$ ipython --no-banner

In [1]: import numpy as np

In [2]: import numpy.linalg as la

In [3]: np.set_printoptions(suppress=True, linewidth=140)

In [4]: M = np.loadtxt("case11.csv", delimiter=",")

In [5]: print(M)
[[  3.44   6.06   1.41   1.37]
 [  4.31   7.91   1.84   1.79]
 [ -0.8   -1.43  -0.37  -0.33]
 [  2.93   5.42   1.09   1.25]
 [ -5.57  -9.86  -2.21  -2.23]
 [-11.39 -20.58  -4.58  -4.61]
 [  3.22   5.71   1.37   1.32]
 [  8.67  15.54   3.38   3.56]
 [  4.71   8.52   1.79   1.86]
 [ -0.35  -0.69  -0.18  -0.18]
 [ -8.58 -15.38  -3.3   -3.54]
 [ -5.64 -10.14  -2.13  -2.2 ]
 [  4.23   7.49   1.66   1.57]
 [ -1.52  -2.88  -0.68  -0.62]
 [  1.91   3.34   0.9    0.9 ]
 [ -4.07  -7.2   -1.83  -1.56]
 [  3.13   5.79   1.15   1.37]
 [ -7.65 -14.15  -3.21  -3.05]
 [  0.94   1.71   0.36   0.41]
 [ -0.88  -1.74  -0.48  -0.12]
 [  3.56   6.4    1.34   1.54]
 [  2.11   4.15   0.96   1.02]
 [  0.74   1.49   0.27   0.31]
 [ -3.65  -6.8   -1.45  -1.39]]

In [6]: d = la.norm(M[:, None] - M[None], axis=-1)

In [7]: print(d[:5, :5].round(2))
[[ 0.    2.13  8.95  0.89 18.99]
 [ 2.13  0.   11.08  2.99 21.12]
 [ 8.95 11.08  0.    8.09 10.04]
 [ 0.89  2.99  8.09  0.   18.13]
 [18.99 21.12 10.04 18.13  0.  ]]

In [8]: print(np.unravel_index(d.round(6).argmax(), d.shape))
(np.int64(5), np.int64(7))

In [9]: print(d.mean(axis=1).argmax())
5

In [10]: print(np.flatnonzero(d[2] < d.mean() / 2))
[ 2  9 13 18 19 22]

In [11]: Xc = M - M.mean(axis=0)

In [12]: left, sv, Vh = la.svd(Xc, full_matrices=False)

In [13]: print(np.round(Xc.mean(axis=0), 2) + 0)
[0. 0. 0. 0.]

In [14]: print(np.round(np.abs(Vh[-1]), 2))
[0.73 0.23 0.17 0.61]

In [15]: print((np.sign(left[:, 0]) == np.sign(left[0, 0])).astype(int))
[1 1 0 1 0 0 1 1 1 0 0 0 1 0 1 0 1 0 1 0 1 1 1 0]

In [16]: print(np.abs(left[:, 0]).argmax())
5

In [17]: left, sv, Vh = la.svd(M)

In [18]: print(np.argmax(sv[:-1] / (sv[1:] + 1e-6)) + 1)
1

In [19]: B = left[:, :1] @ np.diag(sv[:1]) @ Vh[:1]

In [20]: print(round(la.norm(M - B) / la.norm(M), 2))
0.01

In [21]: print(np.round(la.norm(M - B, 2), 2), np.round(sv[1], 2))
0.48 0.48

In [22]: print(round(float(np.abs(M - B).max()), 2))
0.26

In [23]: print(la.matrix_rank(M, rtol=0.05))
1

In [24]: print(la.matrix_rank(B))
1

In [25]: print(np.round(la.norm(M[7], 1), 2), np.round(la.norm(M[7], np.inf), 2))
31.15 15.54

In [26]: print(round(la.norm(M[7] - M[12]), 2))
9.56

In [27]: print(np.round(la.norm(M, axis=0), 2))
[23.56 42.56  9.42  9.55]

In [28]: print(round(la.norm(M, 2), 2))
50.46

In [29]: print(la.norm(M, axis=1).argmax())
5

In [30]: hat = M @ la.solve(M.T @ M, M.T)

In [31]: print(np.allclose(hat @ hat, hat))
True

In [32]: print(np.round(np.diag(hat), 2))
[0.08 0.13 0.02 0.1  0.13 0.24 0.1  0.19 0.1  0.02 0.23 0.18 0.18 0.05 0.29 0.33 0.16 0.37 0.01 0.39 0.1  0.37 0.06 0.17]

In [33]: J = np.array([[1, 5, 9], [6, 8, 7], [6, 1, 5], [0, 6, 3], [3, 5, 3], [0, 6, 5]])

In [34]: print(J)
[[1 5 9]
 [6 8 7]
 [6 1 5]
 [0 6 3]
 [3 5 3]
 [0 6 5]]

In [35]: hat = J @ la.solve(J.T @ J, J.T)

In [36]: print(la.matrix_rank(np.eye(6) - hat))
3

In [37]: print(np.round(la.eigvalsh(hat), 2) + 0)
[0. 0. 0. 1. 1. 1.]

In [38]: print(np.trace(hat))
3.0

In [39]: print(np.round((np.eye(6) - hat) @ J, 2) + 0)
[[0. 0. 0.]
 [0. 0. 0.]
 [0. 0. 0.]
 [0. 0. 0.]
 [0. 0. 0.]
 [0. 0. 0.]]

In [40]: print(np.allclose(hat @ hat, hat))
True

In [41]: print(hat.round(2))
[[ 0.84 -0.04  0.15  0.01 -0.16  0.29]
 [-0.04  0.56  0.28  0.19  0.35  0.1 ]
 [ 0.15  0.28  0.68 -0.28  0.04 -0.19]
 [ 0.01  0.19 -0.28  0.35  0.19  0.28]
 [-0.16  0.35  0.04  0.19  0.26  0.08]
 [ 0.29  0.1  -0.19  0.28  0.08  0.31]]

In [42]: left, sv, Vh = la.svd(hat)

In [43]: print(sv.round(2) + 0)
[1. 1. 1. 0. 0. 0.]

In [44]: B = left[:, :3] @ np.diag(sv[:3]) @ Vh[:3]

In [45]: print(la.matrix_rank(B))
3

In [46]: print(np.round(np.abs(hat - B).max(), 2))
0.0

In [47]: print(la.matrix_rank(hat, rtol=0.05))
3

In [48]: rng = np.random.default_rng(91936)

In [49]: B = J + rng.integers(-2, 3, (6, 1)) @ rng.integers(-2, 3, (1, 3))

In [50]: print(B)
[[ 1  5  9]
 [ 5  6  6]
 [ 7  3  6]
 [-1  4  2]
 [ 4  7  4]
 [ 0  6  5]]

In [51]: print(B - J)
[[ 0  0  0]
 [-1 -2 -1]
 [ 1  2  1]
 [-1 -2 -1]
 [ 1  2  1]
 [ 0  0  0]]

In [52]: print(np.abs(B - J).sum(axis=1))
[0 4 4 4 4 0]

In [53]: print(la.matrix_rank(B - J, tol=1e-8))
1

In [54]: gram = B.T @ B

In [55]: print((B @ B.T).shape)
(6, 6)

In [56]: w1 = np.array([[0, -1, 0, 1, 2], [-2, -2, 2, 3, 2], [2, 1, -1, -2, 3]])

In [57]: beta = np.array([-1, 7, 4, -7, 3])

In [58]: act = np.maximum(J @ w1 + beta, 0)

In [59]: print(la.matrix_rank(act))
5

In [60]: print((act > 0).astype(int))
[[1 1 1 0 1]
 [0 0 1 1 1]
 [1 1 1 0 1]
 [0 0 1 1 1]
 [0 0 1 1 1]
 [0 0 1 1 1]]

In [61]: W2 = np.array([[-1, -3], [1, -2], [-2, 1], [0, -1], [1, 3]])

In [62]: print(w1 @ W2)
[[ 1  7]
 [-2 15]
 [ 4  2]]

In [63]: print((act @ W2).round(6).argmax(axis=1))
[1 1 1 1 1 1]

In [64]: arr = np.array([[3, 3, 5, 1, 0, 0],
    ...:     [-5, 5, -5, 1, -1, 2],
    ...:     [0, 1, -4, 1, -5, -3],
    ...:     [4, -2, -5, 1, 1, 4],
    ...:     [0, 2, 5, 0, -4, 1]])

In [65]: arr[:, 3] = -3 * arr[:, 5]

In [66]: print(arr)
[[  3   3   5   0   0   0]
 [ -5   5  -5  -6  -1   2]
 [  0   1  -4   9  -5  -3]
 [  4  -2  -5 -12   1   4]
 [  0   2   5  -3  -4   1]]

In [67]: blk = np.stack([arr, 2 * arr, arr[::-1]])

In [68]: print((blk @ arr.T).shape)
(3, 5, 5)

In [69]: print(la.matrix_rank(blk))
[5 5 5]

In [70]: r0, v = arr[1], arr[0]

In [71]: print(r0 @ v)
-25

In [72]: p = (r0 @ v) / (r0 @ r0) * r0

In [73]: print(p.round(2))
[ 1.08 -1.08  1.08  1.29  0.22 -0.43]

In [74]: print(round(float((v - p) @ r0), 2))
-0.0

In [75]: print(la.matrix_rank(np.outer(r0, v)))
1

In [76]: print(np.round(v - p, 2))
[ 1.92  4.08  3.92 -1.29 -0.22  0.43]

In [77]: r0 = np.array([3, 0, 2])

In [78]: print(np.polyval(r0, arr[1]))
[ 77  77  77 110   5  14]

In [79]: print(np.correlate(arr[1], arr[2], "full"))
[ 15  10 -55 108 -37 -30   0  16  -9   2   0]

In [80]: data = np.load("run17.npy")

In [81]: print(data)
[[ 0  0  0  0  0  2]
 [ 0  0 -1  1  0  0]
 [ 0  0  0 -1  0  0]]

In [82]: # column 1 repeats column 0

In [83]: r0, v = data[1], data[2]

In [84]: print(r0 @ v)
-1

In [85]: print(r0 @ r0)
2

In [86]: p = (r0 @ v) / (r0 @ r0) * r0

In [87]: print(round(float(la.norm(r0 + v) ** 2 + la.norm(r0 - v) ** 2), 2))
6.0

In [88]: print(la.matrix_rank(np.outer(r0, v)))
1

In [89]: print(v - p)
[ 0.   0.  -0.5 -0.5  0.   0. ]

In [90]: print(p)
[-0.  -0.   0.5 -0.5 -0.  -0. ]

In [91]: print(np.outer(r0, v))
[[ 0  0  0  0  0  0]
 [ 0  0  0  0  0  0]
 [ 0  0  0  1  0  0]
 [ 0  0  0 -1  0  0]
 [ 0  0  0  0  0  0]
 [ 0  0  0  0  0  0]]

In [92]: B = data / np.sqrt((data ** 2).mean(axis=1, keepdims=True))

In [93]: print(la.matrix_rank(data - data.mean(axis=1, keepdims=True)))
3

In [94]: print(np.round(data - data.mean(axis=1, keepdims=True), 2))
[[-0.33 -0.33 -0.33 -0.33 -0.33  1.67]
 [ 0.    0.   -1.    1.    0.    0.  ]
 [ 0.17  0.17  0.17 -0.83  0.17  0.17]]

In [95]: print([round(float(x), 2) for x in la.svd(M, compute_uv=False)[:3]])
[50.46, 0.48, 0.41]

In [96]: print(np.round(np.abs(la.svd(M)[2][-1]), 2))
[0.81 0.29 0.22 0.46]

In [97]: print(la.cond(M) > 100)
True

In [98]: print(round(float(la.norm(M, 2) / la.norm(M)), 2))
1.0

In [99]: print(round(la.norm(data, 1), 2), np.round(la.norm(data, np.inf), 2))
2.0 2.0

In [100]: print(round(float(la.norm(data[1], 1)), 2), np.round(la.norm(data[1], np.inf), 2))
2.0 1.0

In [101]: print(round(float(la.norm(data[1] - data[2])), 2))
2.24

In [102]: print(la.norm(data, axis=1).argmax())
0

In [103]: B = data / la.norm(data, axis=1, keepdims=True)

In [104]: gram = B @ B.T

In [105]: print(gram.round(2))
[[ 1.    0.    0.  ]
 [ 0.    1.   -0.71]
 [ 0.   -0.71  1.  ]]

In [106]: print((np.abs(gram) > 0.9).astype(int))
[[1 0 0]
 [0 1 0]
 [0 0 1]]

In [107]: print(np.degrees(np.arccos(np.clip(gram[1, 0], -1, 1))))
90.0

In [108]: K = np.load("arr.npy")

In [109]: print(K)
[[1 0 0 0 0 0]
 [3 1 0 0 0 0]
 [0 4 1 0 0 0]
 [0 3 4 1 0 0]
 [4 4 2 0 1 0]
 [5 0 0 5 5 1]]

In [110]: w1 = np.array([[3, 0, 2, 0],
     ...:     [2, 2, 0, 0],
     ...:     [3, 2, 1, 3],
     ...:     [1, 0, 3, 1],
     ...:     [1, 1, 3, 3],
     ...:     [0, 1, 0, 1]])

In [111]: beta = np.array([5, 1, 5, -4])

In [112]: act = np.maximum(K @ w1 + beta, 0)

In [113]: print((act > 0).mean(axis=0))
[1.  1.  1.  0.5]

In [114]: print(la.matrix_rank(act))
4

In [115]: print((act > 0).astype(int))
[[1 1 1 0]
 [1 1 1 0]
 [1 1 1 0]
 [1 1 1 1]
 [1 1 1 1]
 [1 1 1 1]]

In [116]: W2 = np.array([[2, 1], [1, 1], [0, 1], [1, 2]])

In [117]: print(w1 @ W2)
[[ 6  5]
 [ 6  4]
 [11 12]
 [ 3  6]
 [ 6 11]
 [ 2  3]]

In [118]: print(act @ W2)
[[ 17  16]
 [ 35  30]
 [ 43  33]
 [ 72  69]
 [ 83  74]
 [ 84 116]]

In [119]: gram = K.T @ K

In [120]: print((K @ K.T).shape)
(6, 6)

In [121]: print(np.diag(gram))
[51 42 21 26 26  1]

In [122]: print(np.trace(gram), (K ** 2).sum())
167 167

In [123]: print(la.matrix_rank(gram))
6

In [124]: print(np.round(la.svd(K, compute_uv=False) ** 2, 2) + 0)
[98.92 51.19 12.73  3.81  0.34  0.  ]

In [125]: W0 = np.loadtxt("x.csv", delimiter=",")

In [126]: print(W0)
[[-1.  1.  1.  1.  1.  1.  1.  1.  1.]
 [ 1. -1.  1.  1.  1.  1.  1.  1.  1.]
 [ 1.  1. -1.  1.  1.  1.  1.  1.  1.]
 [ 1.  1.  1. -1.  1.  1.  1.  1.  1.]
 [ 1.  1.  1.  1. -1.  1.  1.  1.  1.]
 [ 1.  1.  1.  1.  1. -1.  1.  1.  1.]
 [ 1.  1.  1.  1.  1.  1. -1.  1.  1.]
 [ 1.  1.  1.  1.  1.  1.  1. -1.  1.]
 [ 1.  1.  1.  1.  1.  1.  1.  1. -1.]]

In [127]: # symmetric, so the eigenvalues are real

In [128]: print(np.allclose(W0 @ W0.T, W0.T @ W0))
True

In [129]: print((W0 @ W0)[0])
[9. 5. 5. 5. 5. 5. 5. 5. 5.]

In [130]: print(W0 @ np.ones(9))
[7. 7. 7. 7. 7. 7. 7. 7. 7.]

In [131]: print(W0 @ (-1.0) ** np.arange(9))
[-1.  3. -1.  3. -1.  3. -1.  3. -1.]

In [132]: r0, v = W0[6], W0[8]

In [133]: print(r0 @ v)
5.0

In [134]: print(r0 @ r0)
9.0

In [135]: p = (r0 @ v) / (r0 @ r0) * r0

In [136]: print(np.outer(r0, v))
[[ 1.  1.  1.  1.  1.  1.  1.  1. -1.]
 [ 1.  1.  1.  1.  1.  1.  1.  1. -1.]
 [ 1.  1.  1.  1.  1.  1.  1.  1. -1.]
 [ 1.  1.  1.  1.  1.  1.  1.  1. -1.]
 [ 1.  1.  1.  1.  1.  1.  1.  1. -1.]
 [ 1.  1.  1.  1.  1.  1.  1.  1. -1.]
 [-1. -1. -1. -1. -1. -1. -1. -1.  1.]
 [ 1.  1.  1.  1.  1.  1.  1.  1. -1.]
 [ 1.  1.  1.  1.  1.  1.  1.  1. -1.]]

In [137]: print(np.round(v - p, 2))
[ 0.44  0.44  0.44  0.44  0.44  0.44  1.56  0.44 -1.56]

In [138]: print(round(la.norm(r0 + v) ** 2 + la.norm(r0 - v) ** 2, 2))
36.0
